In [1]: import numpy as np

In [2]: from numpy import linalg as LA

In [3]: np.set_printoptions(precision=2, suppress=True, linewidth=160, floatmode="fixed")

In [4]: K = np.load("arr.npy")

In [5]: print(K)
[[  0.35  91.26 -48.55]
 [  0.50  79.62 -42.69]
 [  0.56  74.51 -40.13]
 [  0.55   2.99  -2.73]
 [  0.44   2.01  -2.00]
 [  0.14   0.41  -0.52]
 [ -0.10  -0.23   0.35]
 [ -0.65  -0.90   1.95]
 [ -2.27  -2.92   7.01]
 [ -4.91 -15.13  20.60]]

In [6]: Xs = K - K.mean(axis=0)

In [7]: left, s, vt = LA.svd(Xs, full_matrices=False)

In [8]: print(np.abs(vt[0]).argmax())
1

In [9]: print(vt[0] * np.sign(vt[0, np.abs(vt[0]).argmax()]))
[ 0.02  0.87 -0.50]

In [10]: print(s)
[141.96  11.05   0.19]

In [11]: print(np.searchsorted(np.cumsum(s ** 2) / (s ** 2).sum(), 0.9) + 1)
1

In [12]: print(LA.matrix_rank(Xs))
3

In [13]: cent = K[[3, 5]].astype(float)

In [14]: for _ in range(3):
    ...:     idx = LA.norm(K[:, None] - cent, axis=-1).argmin(axis=1)
    ...:     cent = np.array([K[idx == j].mean(axis=0) for j in range(2)])
    ...: 

In [15]: print(idx)
[0 0 0 1 1 1 1 1 1 1]

In [16]: print(cent[1] - cent[0])
[ -1.44 -83.76  47.31]

In [17]: print(np.bincount(idx))
[3 7]

In [18]: print(cent)
[[  0.47  81.80 -43.79]
 [ -0.97  -1.97   3.52]]

In [19]: print(np.abs(cent[1] - cent[0]).argmax())
1

In [20]: F = np.loadtxt("w.csv", delimiter=",")

In [21]: print(F)
[[-7.01 -1.65 -2.19]
 [ 0.75  0.88  2.17]
 [-0.75 -0.70 -0.12]
 [-0.37  0.74  2.12]
 [-3.10 -0.63  2.26]
 [-3.31 -0.74 -0.12]
 [ 0.38 -1.68  0.11]
 [-1.76  0.22 -1.77]
 [-1.44 -1.45  2.89]
 [ 2.52  1.01 -1.38]
 [-2.66 -1.09 -1.95]
 [-1.24  0.08 -2.53]
 [ 3.59  0.37 -0.29]
 [-2.51 -1.16 -1.36]
 [-2.64 -1.53 -0.32]
 [-1.33 -0.83  0.91]
 [ 1.01  0.42  0.71]
 [-2.70  0.37 -0.30]
 [ 1.35 -1.03  0.23]
 [ 1.39  0.37 -0.18]
 [ 0.82  0.41 -2.41]
 [-1.70  0.48 -2.69]]

In [22]: vec = np.array([1, 2, 2])

In [23]: rhs = F @ vec

In [24]: print(np.round(LA.pinv(F) @ F, 2) + 0)
[[1.00 0.00 0.00]
 [0.00 1.00 0.00]
 [0.00 0.00 1.00]]

In [25]: print(LA.solve(F.T @ F, F.T @ rhs))
[1.00 2.00 2.00]

In [26]: rng = np.random.default_rng(34416)

In [27]: rhs = rhs + 0.1 * rng.normal(size=22)

In [28]: print(rhs)
[-14.51   6.70  -2.27   5.56   0.08  -5.10  -2.81  -4.90   1.47   1.92  -8.70  -6.20   3.63  -7.58  -6.45  -1.27   3.38  -2.71  -0.29   1.95  -3.12  -6.09]

In [29]: c, *_ = LA.lstsq(F, rhs)

In [30]: print(np.round(LA.norm(rhs - F @ c), 2))
0.51

In [31]: print(c)
[1.00 2.02 1.99]

In [32]: proj = F @ LA.solve(F.T @ F, F.T)

In [33]: print(np.trace(proj))
3.0

In [34]: print(np.diag(proj))
[0.39 0.14 0.03 0.17 0.21 0.08 0.26 0.09 0.25 0.11 0.13 0.11 0.13 0.10 0.12 0.05 0.02 0.14 0.16 0.02 0.12 0.17]

In [35]: print(LA.matrix_rank(np.eye(22) - proj))
19

In [36]: Q, _ = LA.qr(np.array([[0.3, -0.2, -0.9], [-0.5, 0.1, 1.7], [-0.9, 0.9, 0.9]]))

In [37]: data = 3 * Q

In [38]: print(data)
[[-0.84  0.34  2.86]
 [ 1.40 -2.56  0.71]
 [ 2.52  1.53  0.56]]

In [39]: vec = np.array([-3, -2, -3])

In [40]: rhs = data @ vec

In [41]: c, lr = np.zeros(3), 1 / LA.norm(data, 2) ** 2

In [42]: for i in range(6):
    ...:     c -= lr * data.T @ (data @ c - rhs)
    ...:     if i % 1 == 0: print(i, round(LA.norm(data @ c - rhs), 2))
    ...: 
0 0.0
1 0.0
2 0.0
3 0.0
4 0.0
5 0.0

In [43]: print(c)
[-3.00 -2.00 -3.00]

In [44]: print(round(float(LA.cond(data)), 2))
1.0

In [45]: print(LA.matrix_power(data, 4))
[[ 59.92  54.48  -1.32]
 [-44.93  50.50  44.63]
 [ 30.84 -32.29  67.58]]

In [46]: print(round(np.abs(LA.eigvals(data)).max(), 2))
3.0

In [47]: print(np.allclose(data @ data.T, data.T @ data))
True

In [48]: print((data + data.T) / 2)
[[-0.84  0.87  2.69]
 [ 0.87 -2.56  1.12]
 [ 2.69  1.12  0.56]]

In [49]: print(np.round(LA.det(data), 2))
27.0

In [50]: print(round(np.trace(data), 2))
-2.84

In [51]: B = data / LA.norm(data, axis=1, keepdims=True)

In [52]: cov = B @ B.T

In [53]: print(cov.round(2) + 0)
[[1.00 0.00 0.00]
 [0.00 1.00 0.00]
 [0.00 0.00 1.00]]

In [54]: print((cov - 2 * np.eye(3)).round(6).argmax(axis=1))
[1 0 0]

In [55]: print(cov[2].round(2) + 0)
[0.00 0.00 1.00]

In [56]: print((np.abs(cov) > 0.9).astype(int))
[[1 0 0]
 [0 1 0]
 [0 0 1]]

In [57]: print(np.degrees(np.arccos(np.clip(cov[2, 1], -1, 1))))
90.0

In [58]: print(LA.norm(B, axis=1))
[1.00 1.00 1.00]

In [59]: arr = np.array([[0, 0, 1], [0, 1, 0], [1, 0, 0]])

In [60]: print(arr)
[[0 0 1]
 [0 1 0]
 [1 0 0]]

In [61]: print(LA.norm(arr, axis=0))
[1.00 1.00 1.00]

In [62]: print(LA.svd(arr, compute_uv=False))
[1.00 1.00 1.00]

In [63]: print(LA.pinv(arr))
[[0.00 0.00 1.00]
 [0.00 1.00 0.00]
 [1.00 0.00 0.00]]

In [64]: print((LA.matrix_power((arr != 0) + (arr.T != 0) + np.eye(3), 3) > 0).astype(int))
[[1 0 1]
 [0 1 0]
 [1 0 1]]

In [65]: w1 = np.array([[0, 1, -1, 1, -1], [-2, 2, 0, -2, 0], [1, -1, 1, -2, 1]])

In [66]: c = np.array([-2, 0, 1, 0, 1])

In [67]: H = np.maximum(data @ w1 + c, 0)

In [68]: print((H > 0).astype(int))
[[1 0 1 0 1]
 [1 0 1 1 1]
 [0 1 0 0 0]]

In [69]: print(H)
[[0.18 0.00 4.70 0.00 4.70]
 [3.83 0.00 0.32 5.08 0.32]
 [0.00 5.03 0.00 0.00 0.00]]

In [70]: print(LA.matrix_rank(H))
3

In [71]: cent = np.array([[2, 0, 2], [1, 1, 2], [0, 1, 0], [1, 1, 1], [0, 1, 0]])

In [72]: print(w1 @ cent)
[[ 2  0  3]
 [-4  0 -2]
 [-1 -1 -2]]

In [73]: s = 10 * 0.2 ** np.arange(3)

In [74]: mat = rng.normal(size=(27, 3)) * rng.permutation(s)

In [75]: print(mat)
[[ -0.17  -2.01 -17.61]
 [ -0.63  -0.58  11.04]
 [ -0.07   4.00  -7.55]
 [ -0.41  -1.40  -3.75]
 [ -0.64   1.11 -12.05]
 [ -0.23  -1.02   9.60]
 [  0.28  -0.48  -8.37]
 [  0.32   0.38   8.32]
 [  0.21   0.54  10.12]
 [ -0.15  -0.50 -14.10]
 [  0.37   0.64 -20.88]
 [ -0.11  -0.11  27.16]
 [ -0.27   2.72  12.03]
 [ -0.18   2.00   3.57]
 [  0.17  -2.98   9.57]
 [ -0.43  -0.15   1.32]
 [ -0.60  -1.10   0.79]
 [  0.67  -1.69  -3.44]
 [  0.03  -0.78   3.57]
 [ -1.05   3.32   8.09]
 [  0.56   3.46 -19.90]
 [ -0.01  -1.17  33.37]
 [ -0.21   1.86  13.47]
 [ -0.57  -1.93  -3.46]
 [  0.38  -0.58   0.44]
 [  0.27  -1.98   6.78]
 [  0.13  -2.58 -10.86]]

In [76]: cov = np.cov(mat, rowvar=False)

In [77]: print(LA.eigvalsh(cov)[::-1])
[173.54   3.59   0.16]

In [78]: print(mat.std(axis=0))
[ 0.40  1.86 12.93]

In [79]: print(np.median(mat, axis=0))
[-0.11 -0.50  1.32]

In [80]: print(np.argwhere(np.triu(np.abs(np.corrcoef(mat.T)) > 0.8, 1)))
[]

In [81]: print(np.polyfit(mat[:, 1], mat[:, 2], 1))
[-0.39  1.36]

In [82]: cent = mat[[1, 9]].astype(float)

In [83]: for _ in range(7):
    ...:     idx = LA.norm(mat[:, None] - cent, axis=-1).argmin(axis=1)
    ...:     cent = np.array([mat[idx == j].mean(axis=0) for j in range(2)])
    ...: 

In [84]: print(idx)
[1 0 1 1 1 0 1 0 0 1 1 0 0 0 0 0 0 1 0 0 1 0 0 1 0 0 1]

In [85]: print(cent[1] - cent[0])
[  0.15  -0.15 -21.04]

In [86]: print(cent.round(2) + 0)
[[ -0.15   0.02   9.95]
 [  0.00  -0.13 -11.09]]

In [87]: Xs = mat - mat.mean(axis=0)

In [88]: evecs = LA.svd(Xs)[2][:1]

In [89]: B = Xs - Xs @ evecs.T @ evecs

In [90]: print((Xs @ evecs.T).std(axis=0))
[12.93]

In [91]: print(np.cov(Xs @ evecs.T, rowvar=False))
173.53612504582398

In [92]: J = np.load("layer11.npy")

In [93]: print(J)
[[0 1]
 [1 0]]

In [94]: print(J @ J)
[[1 0]
 [0 1]]

In [95]: print(np.trace(J @ J @ J) // 6)
0

In [96]: print(J.sum(axis=0))
[1 1]

In [97]: low = np.diag(J.sum(axis=1)) - J

In [98]: print(low @ np.ones(2))
[0.00 0.00]

In [99]: print(low)
[[ 1 -1]
 [-1  1]]

In [100]: print(LA.matrix_rank(low))
1

In [101]: print((LA.eigvalsh(low) < 1e-8).sum())
1
